$ ipython --no-banner

In [1]: import numpy as np

In [2]: from numpy import linalg as LA

In [3]: np.set_printoptions(precision=1, suppress=True, linewidth=160)

In [4]: def rd(a):
   ...:     return np.round(a, 1) + 0
   ...: 

In [5]: Q, _ = LA.qr(np.array([[-0.9, -0.3, 0.5, -0.8],
   ...:     [-0.7, 0.3, 1.4, 0.3],
   ...:     [0.8, -1.2, 0.8, -0.8],
   ...:     [1.0, -2.2, -1.7, 0.0]]))

In [6]: arr = Q[:, :4]

In [7]: rd(arr)
Out[7]: 
array([[-0.5, -0.7,  0.1,  0.5],
       [-0.4, -0.2, -0.5, -0.8],
       [ 0.5, -0.2, -0.8,  0.3],
       [ 0.6, -0.6,  0.4, -0.3]])

In [8]: vec = np.array([2, 2, 1, 1])

In [9]: target = arr @ vec

In [10]: rd(target)
Out[10]: array([-1.9, -2.5,  0. , -0.1])

In [11]: rd(LA.solve(arr.T, arr[2]))
Out[11]: array([0., 0., 1., 0.])

In [12]: rd(LA.solve(arr, -1 * target))
Out[12]: array([-2., -2., -1., -1.])

In [13]: Q, Rm = LA.qr(arr)

In [14]: print(rd(np.abs(np.diag(Rm))))
[1. 1. 1. 1.]

In [15]: print(abs(Rm[0, 0]), rd(LA.norm(arr[:, 0])))
1.0 1.0

In [16]: print(rd(Q @ Rm))
[[-0.5 -0.7  0.1  0.5]
 [-0.4 -0.2 -0.5 -0.8]
 [ 0.5 -0.2 -0.8  0.3]
 [ 0.6 -0.6  0.4 -0.3]]

In [17]: Q.shape, Rm.shape
Out[17]: ((4, 4), (4, 4))

In [18]: rng = np.random.default_rng(23410)

In [19]: lab = rng.permutation(4)

In [20]: M2 = arr[:, lab] * rng.choice([-1, 1], 4)

In [21]: rd(M2)
Out[21]: 
array([[-0.1, -0.7, -0.5, -0.5],
       [ 0.5, -0.2,  0.8, -0.4],
       [ 0.8, -0.2, -0.3,  0.5],
       [-0.4, -0.6,  0.3,  0.6]])

In [22]: left, _, VT = LA.svd(arr.T @ M2)

In [23]: rd(left @ VT)
Out[23]: 
array([[ 0.,  0.,  0.,  1.],
       [ 0.,  1.,  0.,  0.],
       [-1.,  0.,  0.,  0.],
       [ 0.,  0., -1.,  0.]])

In [24]: E = np.arange(9).reshape(3, 3) + -2

In [25]: print(E)
[[-2 -1  0]
 [ 1  2  3]
 [ 4  5  6]]

In [26]: # looks like rank 2

In [27]: LA.matrix_rank(E, rtol=0.1)
Out[27]: np.int64(2)

In [28]: [round(float(x), 1) for x in LA.svd(E, compute_uv=False)[:3]]
Out[28]: [9.6, 1.9, 0.0]

In [29]: rd(LA.norm(E, 2) / LA.norm(E))
Out[29]: np.float64(1.0)

In [30]: LA.cond(E) > 100
Out[30]: np.True_

In [31]: lab = rng.permutation(3)

In [32]: lab
Out[32]: array([0, 1, 2])

In [33]: M2 = E[lab][:, lab]

In [34]: print(np.allclose(M2, E))
True

In [35]: rd(np.sort(np.abs(LA.eigvals(M2))))
Out[35]: array([0. , 2.2, 8.2])

In [36]: left, sig, VT = LA.svd(E)

In [37]: print(rd(sig))
[9.6 1.9 0. ]

In [38]: M2 = left[:, :2] @ np.diag(sig[:2]) @ VT[:2]

In [39]: LA.matrix_rank(E, rtol=0.05)
Out[39]: np.int64(2)

In [40]: rd(LA.norm(E - M2) / LA.norm(E))
Out[40]: np.float64(0.0)

In [41]: J = np.loadtxt("w.csv", delimiter=",")

In [42]: J
Out[42]: 
array([[1., 0., 0., 0., 0.],
       [1., 1., 0., 0., 0.],
       [1., 2., 1., 0., 0.],
       [0., 0., 0., 1., 0.],
       [1., 2., 2., 2., 1.]])

In [43]: (J + J.T) / 2
Out[43]: 
array([[1. , 0.5, 0.5, 0. , 0.5],
       [0.5, 1. , 1. , 0. , 1. ],
       [0.5, 1. , 1. , 0. , 1. ],
       [0. , 0. , 0. , 1. , 1. ],
       [0.5, 1. , 1. , 1. , 1. ]])

In [44]: np.allclose(J @ J.T, J.T @ J)
Out[44]: False

In [45]: print(rd(np.sort(np.abs(LA.eigvals(J)))))
[1. 1. 1. 1. 1.]

In [46]: J @ J
Out[46]: 
array([[1., 0., 0., 0., 0.],
       [2., 1., 0., 0., 0.],
       [4., 4., 1., 0., 0.],
       [0., 0., 0., 1., 0.],
       [6., 8., 4., 4., 1.]])

In [47]: np.allclose(J, J.T)
Out[47]: False

In [48]: (J - J.T) / 2
Out[48]: 
array([[ 0. , -0.5, -0.5,  0. , -0.5],
       [ 0.5,  0. , -1. ,  0. , -1. ],
       [ 0.5,  1. ,  0. ,  0. , -1. ],
       [ 0. ,  0. ,  0. ,  0. , -1. ],
       [ 0.5,  1. ,  1. ,  1. ,  0. ]])

In [49]: rd(LA.det(J))
Out[49]: np.float64(1.0)

In [50]: np.trace(J)
Out[50]: np.float64(5.0)

In [51]: t = np.radians(90)

In [52]: Rm = np.eye(5)

In [53]: Rm[0, 0] = Rm[3, 3] = np.cos(t)

In [54]: Rm[0, 3], Rm[3, 0] = -np.sin(t), np.sin(t)

In [55]: rd(Rm)
Out[55]: 
array([[ 0.,  0.,  0., -1.,  0.],
       [ 0.,  1.,  0.,  0.,  0.],
       [ 0.,  0.,  1.,  0.,  0.],
       [ 1.,  0.,  0.,  0.,  0.],
       [ 0.,  0.,  0.,  0.,  1.]])

In [56]: M2 = J @ Rm.T

In [57]: np.abs(M2 - J).max(axis=0)
Out[57]: array([3., 0., 0., 1., 0.])

In [58]: rd(M2)
Out[58]: 
array([[ 0.,  0.,  0.,  1.,  0.],
       [ 0.,  1.,  0.,  1.,  0.],
       [ 0.,  2.,  1.,  1.,  0.],
       [-1.,  0.,  0.,  0.,  0.],
       [-2.,  2.,  2.,  1.,  1.]])

In [59]: evals, V = LA.eig(J)

In [60]: J @ V[:, 0] - evals[0] * V[:, 0]
Out[60]: array([0., 0., 0., 0., 0.])

In [61]: rd(np.sort(LA.eigvals(LA.inv(J))))
Out[61]: array([1., 1., 1., 1., 1.])

In [62]: rd(LA.eigvals(J))
Out[62]: array([1., 1., 1., 1., 1.])

In [63]: np.kron(np.eye(2, dtype=int), J)
Out[63]: 
array([[1., 0., 0., 0., 0., 0., 0., 0., 0., 0.],
       [1., 1., 0., 0., 0., 0., 0., 0., 0., 0.],
       [1., 2., 1., 0., 0., 0., 0., 0., 0., 0.],
       [0., 0., 0., 1., 0., 0., 0., 0., 0., 0.],
       [1., 2., 2., 2., 1., 0., 0., 0., 0., 0.],
       [0., 0., 0., 0., 0., 1., 0., 0., 0., 0.],
       [0., 0., 0., 0., 0., 1., 1., 0., 0., 0.],
       [0., 0., 0., 0., 0., 1., 2., 1., 0., 0.],
       [0., 0., 0., 0., 0., 0., 0., 0., 1., 0.],
       [0., 0., 0., 0., 0., 1., 2., 2., 2., 1.]])

In [64]: rd(LA.det(J[::-1]))
Out[64]: np.float64(1.0)

In [65]: vec = np.array([2, 2, 3, 0, 1])

In [66]: h = np.maximum(J @ vec, 0)

In [67]: np.flatnonzero(h > 1e-9)
Out[67]: array([0, 1, 2, 4])

In [68]: J.T @ h
Out[68]: array([28., 48., 35., 26., 13.])

In [69]: K = np.array([[0.3, 0.0, -5.0],
    ...:     [1.1, 4.8, 0.9],
    ...:     [3.6, -3.4, 0.3],
    ...:     [1.2, -4.4, 2.0],
    ...:     [-1.8, -0.9, -4.6],
    ...:     [-3.3, 1.3, 3.6],
    ...:     [-4.8, -1.2, 0.5],
    ...:     [3.7, 3.3, -0.7],
    ...:     [0.1, 4.7, 1.7],
    ...:     [1.0, 4.9, -0.2],
    ...:     [3.4, -1.9, 3.1]])

In [70]: print(K)
[[ 0.3  0.  -5. ]
 [ 1.1  4.8  0.9]
 [ 3.6 -3.4  0.3]
 [ 1.2 -4.4  2. ]
 [-1.8 -0.9 -4.6]
 [-3.3  1.3  3.6]
 [-4.8 -1.2  0.5]
 [ 3.7  3.3 -0.7]
 [ 0.1  4.7  1.7]
 [ 1.   4.9 -0.2]
 [ 3.4 -1.9  3.1]]

In [71]: Ac = K - K.mean(axis=0)

In [72]: V = LA.svd(Ac)[2][:1]

In [73]: M2 = Ac - Ac @ V.T @ V

In [74]: rd(np.cov(Ac @ V.T, rowvar=False))
Out[74]: np.float64(11.4)

In [75]: rd(np.diag(V.T @ V))
Out[75]: array([0., 1., 0.])

In [76]: D = LA.norm(K[:, None] - K[None], axis=-1)

In [77]: print(D.mean(axis=1).argmax())
6

In [78]: D.shape
Out[78]: (11, 11)

In [79]: np.flatnonzero(D[10] < D.mean() / 2)
Out[79]: array([10])

In [80]: rd(LA.norm(K - K.mean(axis=0), axis=1))
Out[80]: array([5.2, 4.3, 5.2, 5.4, 5.5, 5.1, 5.5, 4.3, 4.3, 4.3, 4.9])

In [81]: Ac = (K - K.mean(axis=0)) / K.std(axis=0)

In [82]: print(rd(Ac.std(axis=0)))
[1. 1. 1.]

In [83]: b = LA.lstsq(np.delete(Ac, 1, axis=1), Ac[:, 1])[0]

In [84]: rd(b)
Out[84]: array([0., 0.])

In [85]: u = np.array([1, 0, 3])

In [86]: M = np.array([np.roll(u, i) for i in range(3)])

In [87]: M
Out[87]: 
array([[1, 0, 3],
       [3, 1, 0],
       [0, 3, 1]])

In [88]: u, r1 = K[8], K[2]

In [89]: rd(u @ r1)
Out[89]: np.float64(-15.1)

In [90]: rd(u @ u)
Out[90]: np.float64(25.0)

In [91]: pr = (u @ r1) / (u @ u) * u

In [92]: rd(r1 - pr)
Out[92]: array([ 3.7, -0.6,  1.3])

In [93]: LA.matrix_rank(np.outer(u, r1))
Out[93]: np.int64(1)

In [94]: rd(np.outer(u, r1))
Out[94]: 
array([[  0.4,  -0.3,   0. ],
       [ 16.9, -16. ,   1.4],
       [  6.1,  -5.8,   0.5]])

In [95]: u = np.array([0, -2, 2])

In [96]: M2 = M + np.outer(u, np.eye(3)[1])

In [97]: LA.matrix_rank(M2 - M)
Out[97]: np.int64(1)

In [98]: M2
Out[98]: 
array([[ 1.,  0.,  3.],
       [ 3., -1.,  0.],
       [ 0.,  5.,  1.]])

In [99]: LA.matrix_rank(LA.inv(M2) - LA.inv(M), tol=1e-8)
Out[99]: np.int64(1)

In [100]: M2 = np.array([[-3, -3], [-5, 1]])

In [101]: Z = np.kron(M2, M)

In [102]: LA.matrix_rank(Z)
Out[102]: np.int64(6)

In [103]: print(Z.shape)
(6, 6)

In [104]: vec = np.array([4, 8, 5])

In [105]: target = M @ vec

In [106]: b, lr = np.zeros(3), 1 / LA.norm(M, 2) ** 2

In [107]: for i in range(25):
     ...:     b -= lr * M.T @ (M @ b - target)
     ...:     if i % 5 == 0: print(i, round(LA.norm(M @ b - target), 1))
     ...: 
0 4.4
5 0.2
10 0.0
15 0.0
20 0.0

In [108]: print(rd(LA.cond(M)))
1.5

In [109]: m1 = np.array([[0, 0, 0], [2, 3, -3], [2, 3, -3], [3, 0, 0], [1, 1, -1]])

In [110]: rd(LA.norm(m1, 2) / LA.norm(m1))
Out[110]: np.float64(0.9)

In [111]: M2 = m1 + rng.integers(-2, 3, (5, 2)) @ rng.integers(-2, 3, (2, 3))

In [112]: M2
Out[112]: 
array([[-4, -2,  1],
       [ 0,  5, -4],
       [ 4,  1, -2],
       [ 3,  0,  0],
       [ 5, -3,  1]])

In [113]: rd(LA.svd(M2 - m1, compute_uv=False))
Out[113]: array([7.5, 4.4, 0. ])

In [114]: LA.matrix_rank(M2 - m1, tol=1e-8)
Out[114]: np.int64(2)

In [115]: P = K @ LA.solve(K.T @ K, K.T)

In [116]: print(np.trace(P))
3.0

In [117]: rd(np.diag(P))
Out[117]: array([0.3, 0.2, 0.3, 0.2, 0.3, 0.3, 0.3, 0.3, 0.2, 0.2, 0.3])

In [118]: np.allclose(P @ P, P)
Out[118]: True

In [119]: left, sig, VT = LA.svd(m1)

In [120]: V = VT[:(sig > 1e-8).sum()]

In [121]: vec = m1[3] + 4 * m1[1] + rng.integers(2) * np.eye(3)[2]

In [122]: print(vec)
[ 11.  12. -12.]

In [123]: rd(V.T @ V)
Out[123]: 
array([[ 1. ,  0. ,  0. ],
       [ 0. ,  0.5, -0.5],
       [ 0. , -0.5,  0.5]])

In [124]: np.allclose(V.T @ V @ vec, vec)
Out[124]: True

In [125]: M2 = np.array([[-1, -2], [2, -1], [1, 1]])

In [126]: np.einsum("ik,kj->ij", m1, M2)
Out[126]: 
array([[  0,   0],
       [  1, -10],
       [  1, -10],
       [ -3,  -6],
       [  0,  -4]])

In [127]: M2 @ m1
Traceback (most recent call last):
  Cell In[127], line 1
    M2 @ m1
ValueError: matmul: Input operand 1 has a mismatch in its core dimension 0, with gufunc signature (n?,k),(k,m?)->(n?,m?) (size 5 is different from 2)


In [128]: m1 @ M2
Out[128]: 
array([[  0,   0],
       [  1, -10],
       [  1, -10],
       [ -3,  -6],
       [  0,  -4]])

In [129]: np.vstack([m1, M2.T]).shape
Out[129]: (7, 3)

In [130]: np.einsum("ij,ij->i", m1, m1)
Out[130]: array([ 0, 22, 22,  9,  3])

In [131]: np.einsum("ij->j", m1)
Out[131]: array([ 8,  7, -7])

In [132]: F = np.loadtxt("test19.csv", delimiter=",")

In [133]: print(F)
[[  1.4  -0.1   2.8   0.6]
 [  0.5  -0.2  -0.4  -1.4]
 [  4.1   0.2   2.6   1.7]
 [ -0.6  -1.5  -8.4   4.1]
 [  5.9  -0.8  -2.3  -1.6]
 [  3.2  -3.1   2.7  -2.9]
 [  2.1   0.3   0.3   0.9]
 [ -2.1   1.9   2.8   2.8]
 [ -0.5  -1.4  -1.8  -2. ]
 [  3.4  -0.6   1.6  -3.4]
 [ -2.3   2.   11.1  10.8]
 [ -0.1  -1.3 -11.4   3.5]
 [ -2.9   1.5   1.   -2.8]
 [  1.2   0.7   6.6   5.2]]

In [134]: vec = np.array([1, 5, 5, 0])

In [135]: target = F @ vec

In [136]: rd(LA.solve(F.T @ F, F.T @ target))
Out[136]: array([1., 5., 5., 0.])

In [137]: try:
     ...:     LA.solve(F, target)
     ...: except LA.LinAlgError as e:
     ...:     print(repr(e))
     ...: 
LinAlgError('Last 2 dimensions of the array must be square')

In [138]: rd(target)
Out[138]: array([ 14.9,  -2.5,  18.1, -50.1,  -9.6,   1.2,   5.1,  21.4, -16.5,   8.4,  63.2, -63.6,   9.6,  37.7])

In [139]: rd(LA.lstsq(F, target)[0])
Out[139]: array([1., 5., 5., 0.])

In [140]: target = target + 0.3 * rng.normal(size=14)

In [141]: rd(target)
Out[141]: array([ 15.4,  -2.4,  18.7, -50. ,  -9.8,   1.4,   5. ,  22. , -16.3,   7.9,  63.2, -63.6,   9.5,  37.2])

In [142]: b, *_ = LA.lstsq(F, target)

In [143]: b.round()
Out[143]: array([1., 5., 5., 0.])

In [144]: rd(b)
Out[144]: array([1., 5., 5., 0.])

In [145]: rd(LA.norm(target - F @ b))
Out[145]: np.float64(1.2)
